% ipython --no-banner

In [1]: import numpy as np

In [2]: np.set_printoptions(suppress=True, linewidth=160)

In [3]: tidy = lambda a: np.round(a, 1) + 0

In [4]: J = np.loadtxt("out4.csv", delimiter=",")

In [5]: tidy(J)
Out[5]: 
array([[-0.1, -0.1, -0.7, -0.7],
       [-0.6, -0.1,  0.6, -0.5],
       [-0.2, -0.9, -0.1,  0.3],
       [-0.8,  0.3, -0.4,  0.4]])

In [6]: x0 = np.array([0, -2, 1, 2])

In [7]: rhs = J @ x0

In [8]: tidy(rhs)
Out[8]: array([-1.8, -0.1,  2.3, -0.3])

In [9]: tidy(np.linalg.solve(J, 3 * rhs))
Out[9]: array([ 0., -6.,  3.,  6.])

In [10]: tidy(np.linalg.solve(J, rhs))
Out[10]: array([ 0., -2.,  1.,  2.])

In [11]: tidy(np.linalg.solve(J, rhs + J[:, 2]))
Out[11]: array([ 0., -2.,  2.,  2.])

In [12]: B = np.array([[0, 2, 1], [2, 2, 2], [1, 0, -2], [2, -2, -1]])

In [13]: np.linalg.matrix_rank(np.vstack([J, B.T]))
Out[13]: np.int64(4)

In [14]: np.vstack([J, B.T]).shape
Out[14]: (7, 4)

In [15]: tidy(np.einsum("ik,kj->ji", J, B))
Out[15]: 
array([[-2.4, -0.6, -1.4,  1. ],
       [ 1. , -0.4, -2.9, -1.6],
       [ 1.7, -1.6, -2.1,  0.3]])

In [16]: q, r_ = np.linalg.qr(J)

In [17]: tidy(q @ r_)
Out[17]: 
array([[-0.1, -0.1, -0.7, -0.7],
       [-0.6, -0.1,  0.6, -0.5],
       [-0.2, -0.9, -0.1,  0.3],
       [-0.8,  0.3, -0.4,  0.4]])

In [18]: r0, g = J[3], J[2]

In [19]: tidy(r0 @ g)
Out[19]: np.float64(0.0)

In [20]: r0 @ r0
Out[20]: np.float64(1.0)

In [21]: pr = (r0 @ g) / (r0 @ r0) * r0

In [22]: np.linalg.matrix_rank(np.outer(r0, g))
Out[22]: np.int64(1)

In [23]: tidy(np.linalg.norm(r0 + g) ** 2 + np.linalg.norm(r0 - g) ** 2)
Out[23]: np.float64(4.0)

In [24]: x0 = np.array([0, 1, 0, 2])

In [25]: tidy(np.linalg.det(J))
Out[25]: np.float64(-1.0)

In [26]: tidy(np.linalg.inv(J))
Out[26]: 
array([[-0.1, -0.6, -0.2, -0.8],
       [-0.1, -0.1, -0.9,  0.3],
       [-0.7,  0.6, -0.1, -0.4],
       [-0.7, -0.5,  0.3,  0.4]])

In [27]: 4 - np.linalg.matrix_rank(J - np.eye(4), tol=1e-8)
Out[27]: np.int64(1)

In [28]: [p for p in range(1, 25) if np.allclose(np.linalg.matrix_power(J, p), np.eye(4))]
Out[28]: []

In [29]: W0 = np.load("a.npy")

In [30]: tidy(W0)
Out[30]: 
array([[ 0.3,  0. , -0.8, -0.4, -0.3],
       [ 0. ,  1. ,  0.1,  0. ,  0. ],
       [-0.8,  0.1,  0.1, -0.5, -0.4],
       [-0.4,  0. , -0.5,  0.7, -0.2],
       [-0.3,  0. , -0.4, -0.2,  0.8]])

In [31]: np.all(np.linalg.eigvalsh(W0) > 0)
Out[31]: np.False_
